% python3 -q
>>> import numpy as np
>>> np.set_printoptions(precision=2, suppress=True, linewidth=120, legacy="1.25")
>>> rd = lambda a: np.round(a, 2) + 0
>>> rng = np.random.default_rng(271344)
>>> th = np.sort(rng.uniform(-2, 2, 40))
>>> mat = np.c_[th, th ** 2, th ** 3] @ np.array([[2, -2, 1, -2, -2, -1, -2, 2, 1, -1],
...     [-1, 1, 2, 0, -2, -2, -2, 0, 0, 1],
...     [-2, 1, -2, -1, -1, -1, -2, 2, -2, 0]])
>>> rd(mat)
array([[  6.25,   0.57,  18.93,  10.61,   3.42,   1.52,  10.24, -17.43,  11.74,   5.49],
       [  5.14,   0.91,  16.93,   9.7 ,   3.06,   1.23,   9.11, -15.75,  10.28,   5.14],
       [  2.6 ,   1.62,  12.06,   7.46,   2.23,   0.61,   6.45, -11.68,   6.83,   4.23],
       [  0.8 ,   2.01,   8.17,   5.62,   1.65,   0.24,   4.45,  -8.42,   4.19,   3.4 ],
       [  0.39,   2.06,   7.21,   5.16,   1.51,   0.16,   3.97,  -7.61,   3.56,   3.17],
       [  0.36,   2.07,   7.11,   5.11,   1.5 ,   0.16,   3.93,  -7.54,   3.51,   3.15],
       [ -0.69,   2.09,   4.2 ,   3.64,   1.14,   0.02,   2.54,  -5.05,   1.69,   2.37],
       [ -0.86,   2.05,   3.59,   3.32,   1.07,   0.  ,   2.26,  -4.52,   1.33,   2.19],
       [ -0.97,   2.01,   3.13,   3.07,   1.01,   0.  ,   2.06,  -4.11,   1.07,   2.04],
       [ -1.02,   1.99,   2.91,   2.95,   0.99,   0.  ,   1.96,  -3.92,   0.95,   1.97],
       [ -1.07,   1.96,   2.65,   2.81,   0.96,   0.  ,   1.85,  -3.69,   0.81,   1.88],
       [ -1.18,   1.83,   1.93,   2.38,   0.88,   0.02,   1.53,  -3.03,   0.43,   1.62],
       [ -1.22,   1.65,   1.24,   1.94,   0.8 ,   0.05,   1.23,  -2.37,   0.11,   1.32],
       [ -1.21,   1.58,   1.05,   1.8 ,   0.77,   0.06,   1.14,  -2.17,   0.02,   1.23],
       [ -1.21,   1.58,   1.04,   1.8 ,   0.77,   0.06,   1.14,  -2.16,   0.02,   1.23],
       [ -1.18,   1.47,   0.79,   1.61,   0.74,   0.08,   1.02,  -1.9 ,  -0.08,   1.1 ],
       [ -1.11,   1.31,   0.49,   1.36,   0.68,   0.1 ,   0.88,  -1.56,  -0.19,   0.92],
       [ -0.54,   0.56,  -0.09,   0.53,   0.4 ,   0.14,   0.41,  -0.54,  -0.22,   0.32],
       [ -0.19,   0.19,  -0.07,   0.19,   0.17,   0.08,   0.17,  -0.19,  -0.09,   0.1 ],
       [ -0.16,   0.16,  -0.06,   0.15,   0.14,   0.07,   0.14,  -0.15,  -0.08,   0.08],
       [ -0.09,   0.09,  -0.04,   0.09,   0.08,   0.04,   0.08,  -0.09,  -0.04,   0.05],
       [ -0.01,   0.01,   0.  ,   0.01,   0.01,   0.  ,   0.01,  -0.01,   0.  ,   0.  ],
       [  0.22,  -0.22,   0.14,  -0.24,  -0.27,  -0.15,  -0.27,   0.24,   0.12,  -0.1 ],
       [  0.34,  -0.35,   0.26,  -0.4 ,  -0.48,  -0.28,  -0.48,   0.41,   0.18,  -0.16],
       [  0.41,  -0.62,   0.89,  -1.41,  -2.13,  -1.53,  -2.35,   1.63,   0.17,  -0.24],
       [  0.18,  -0.55,   1.01,  -1.81,  -2.84,  -2.12,  -3.21,   2.18,  -0.02,  -0.2 ],
       [ -0.04,  -0.46,   1.05,  -2.08,  -3.34,  -2.54,  -3.83,   2.58,  -0.2 ,  -0.16],
       [ -0.43,  -0.28,   1.06,  -2.5 ,  -4.09,  -3.2 ,  -4.8 ,   3.21,  -0.53,  -0.1 ],
       [ -0.54,  -0.23,   1.06,  -2.6 ,  -4.27,  -3.36,  -5.04,   3.36,  -0.62,  -0.08],
       [ -1.8 ,   0.41,   0.82,  -3.63,  -6.13,  -5.01,  -7.52,   5.02,  -1.67,   0.13],
       [ -2.  ,   0.51,   0.77,  -3.77,  -6.38,  -5.24,  -7.87,   5.27,  -1.84,   0.16],
       [ -3.03,   1.05,   0.45,  -4.5 ,  -7.65,  -6.4 ,  -9.64,   6.48,  -2.71,   0.32],
       [ -5.85,   2.55,  -0.68,  -6.28, -10.72,  -9.23, -14.03,   9.59,  -5.12,   0.73],
       [ -6.87,   3.09,  -1.15,  -6.89, -11.75, -10.19, -15.53,  10.67,  -6.  ,   0.87],
       [ -8.44,   3.93,  -1.91,  -7.81, -13.27, -11.62, -17.78,  12.32,  -7.37,   1.08],
       [ -8.64,   4.04,  -2.01,  -7.93, -13.46, -11.8 , -18.06,  12.53,  -7.54,   1.1 ],
       [-11.08,   5.35,  -3.26,  -9.3 , -15.71, -13.92, -21.43,  15.03,  -9.66,   1.41],
       [-11.89,   5.79,  -3.7 ,  -9.76, -16.44, -14.61, -22.55,  15.86, -10.38,   1.51],
       [-14.09,   6.97,  -4.91, -10.96, -18.36, -16.44, -25.48,  18.08, -12.31,   1.78],
       [-14.17,   7.01,  -4.95, -11.01, -18.43, -16.51, -25.59,  18.16, -12.38,   1.79]])
>>> # rows and columns are dependent
>>> np.linalg.matrix_rank(mat, rtol=0.1)
3
>>> np.linalg.cond(mat) > 100
True
>>> np.argsort(-np.linalg.norm(mat, axis=0).round(6), kind="stable")[:3]
array([6, 7, 4])
>>> K = np.loadtxt("out15.csv", delimiter=",")
>>> K
array([[ -0.7,  -0.9,   0.3,   1.2,   0. ,   1.8,  -1.8,   0.2,   0.1,   1.2],
       [  0.4,   0.4,   0.7,   2.5,  -0.8,  -1. ,  -1.2,  -1.1,   0.3,  -1.2],
       [ -0.6,   0.6,   0.8,  -2.5,   0.1,  -1. ,  -1.8,   0.1,  -0.7,   0.3],
       [  0.4,  -0.2,   0.8,  -0.2,   0.8,  -0.1,   0.5,   0. ,   0.6,   0.2],
       [ -2. ,   0. ,  -0.4,   0.6,  -0.9,  -2.3,   0.4,   0.1,  -0.1,  -0.1],
       [ -0.1,   1.5,   1.5,  -1.1,  -2. ,  -0.4,   1. ,  -1.1,   1.5,   0.9],
       [ -0.1,   0.1,  -0.9,  -0.8,   0.8,  -0.3,  -1. ,  -1.4,  -0.3,   1. ],
       [ -0.9,   1.1,   0.3,  -1. ,  -0.5,   3. ,  -0.4,   1.2,   0.6,   0.2],
       [  1.2,  -0.1,   0.7,  -0.2,   0.5,  -1.3,   0.4,   0.4,   0.7,   0.4],
       [  0.9,   1.5,   0. ,   0.1,   0.9,   1. ,   1.3,   1.8,  -1.6,   0.6],
       [  1.3,  -1.2,   0. ,  -0.7,  -1.5,  -0.5,  -2.2,  -0.1,  -1.3,  -0.1],
       [  0.8,  -0.4,   0.4,   1.1,   0. ,  -0.2,   0.4,   1. ,  -1.8,   0.1],
       [ -0.3,  -0.7,  -1.5,   1.6,  -0.5,   1.3,  -0.1,  -0.1,   0.5,  -1.9],
       [  0.3,  -1.9,   0.5,  -0.6,  -0.8,  -0.3,  -0.8,   0.8,   2.8,   0.5],
       [ -0.1,   0.3,  -1.9,  -0.1,  -1.2,  -0.3,   0.7,  -0.2,   2.1,   1.9],
       [ -0.7,   0.5,  -0.4,  -1. ,   0.8,   0. ,  -0.9,   0.3,   2.7,   0.6],
       [  2. ,   1. ,  -1.5,  -0.5,   0.2,   0.1,  -0.3,   0. ,   0.4,   0.8],
       [  2.2,   0. ,  -1.8,  -0.5,   1.2,  -0.2,   2.7,  -0.9,  -0.4,  -0.5],
       [ -0.1,  -0.6,   0.1,  -0.7,  -0.7,   0.9,   0.6,  -0.7,  -1.6,   0.1],
       [ -0.1,   1.4,   0.2,   0.9,   1.4,  -0.5,  -2.2,   1. ,  -0.5,   0.6],
       [  2.2,   0.1,  -0.7,   0.5,  -1.1,   1.2,   0.3,   2.4,   0.9,   0.1],
       [ -1.3,  -1.3,   0.7,   0.5,  -0.4,  -0.4,  -0.9,  -0.7,   1. ,  -0.1],
       [  0.7,   0.2,   0.2,   0.8,  -0.6,  -1.5,   1.9,   1.6,   0. ,   0.2],
       [  0.3,  -0.5,  -1. ,  -1. ,   0. ,   1.1,   0.4,   0.4,  -0.8,  -1.7],
       [  1.6,   0.6,   2.4,   0. ,   0.2,   0.3,   0.1,  -2.2,  -1. ,  -0.4],
       [  0.9,   0.6,   0.2,   1.1,   0.7,   1.5,  -0.9,  -0.5,  -0.5,   0.3],
       [  0.7,   0. ,   1.5,   1.3,   0.4,  -0.8,   0.8,   0.8,   0. ,  -0.8],
       [  0. ,   0.1,  -0.9,   0.8,   0.7,  -0.5,  -0.2,   2.4,  -0.3,  -0.4],
       [  0.9,   1.8,  -2.4,  -0.3,   0. ,  -0.4,   0.2,   0. ,   0.8,  -0.8],
       [  0.3,  -1.1,   0.3,   0.3,  -1.8,  -1.4,   0.3,  -0.2,  -0.3,  -2.2],
       [ -0.7,  -2.2,   0.9,  -1.2,   1.3,  -0.1,   0.2,   0. ,   1. ,   0.2],
       [  0.6,   1.3,  -0.2,  -1.1,  -0.4,  -0.5,  -1.3,   0.4,   1.4,  -1.7],
       [  2.2,   0.7,  -1.9,  -0.7,   1.5,   1.1,  -0.3,   0.6,  -0.9,  -1.7],
       [  0.1,   0.7,  -1. ,   1.4,   0.4,  -1.6,  -0.9,   0.2,   0. ,   0. ],
       [  1.3,   0.7,  -1. ,  -1.2,  -1.5,   0.9,   1.6,  -1.4,  -1.5,   0.4],
       [  0.3,   0.7,  -2.1,  -1. ,   0.1,  -0.5,  -1.3,  -0.7,   0.2,   0.7],
       [  0.9,  -1.6,   1.7,   0.8,   1.6,   0.8,  -1.4,   0.4,   0.6,   2.5],
       [ -1.4,   0.2,   0.6,   0.7,  -2.1,   1.2,   0.8,   0.8,   0. ,   0. ],
       [ -2.3,   0.5,   1.6,   1.6,   0.6,  -0.7,   0.6,  -0.6,   0.1,  -0.9],
       [  1. ,  -0.1,  -0.2,   0.3,   1.1,   0.1,  -0.9,   1.1,   1.2,   0.8],
       [  1.3,  -1. ,   1. ,   0.6,   1.2,   0.3,  -2.1,   0.3,   0.3,  -1. ],
       [ -0.4,   0.8,  -0.5,   1.3,  -1.1,   0. ,   0.1,   1.2,   1.2,  -0.3],
       [  0.9,  -0.1,  -1.6,  -0.6,   0.5,   1. ,  -0.9,   0.9,  -0.9,  -0.1],
       [  0.5,   1.2,  -1. ,   0.2,  -2.1,  -0.5,  -0.9,   1.6,   0. ,  -0.7],
       [ -0.1,   0.4,  -0.6,   0.8,  -1.3,  -0.8,   1.2,   0.5,  -1.6,  -0.2],
       [ -0.2,   1. ,  -1.3,   0.9,   0.9,   0.3,  -0.5,   1.3,  -1.7,   0.7],
       [  8. ,  -6. , -12. ,  26. ,  26. ,  14. ,  16. ,  -6. ,   2. ,   2. ]])
>>> q, V = np.linalg.qr(K[:, :1])[0], np.linalg.qr(K[:, 1:])[0]
>>> s = np.linalg.svd(q.T @ V, compute_uv=False)
>>> rd(np.linalg.norm(q @ q.T - V @ V.T, 2))
1.0
>>> rd(np.degrees(np.arccos(s.clip(0, 1))))
array([38.31])
>>> rd(s)
array([0.78])
>>> (s > 0.9).sum()
0
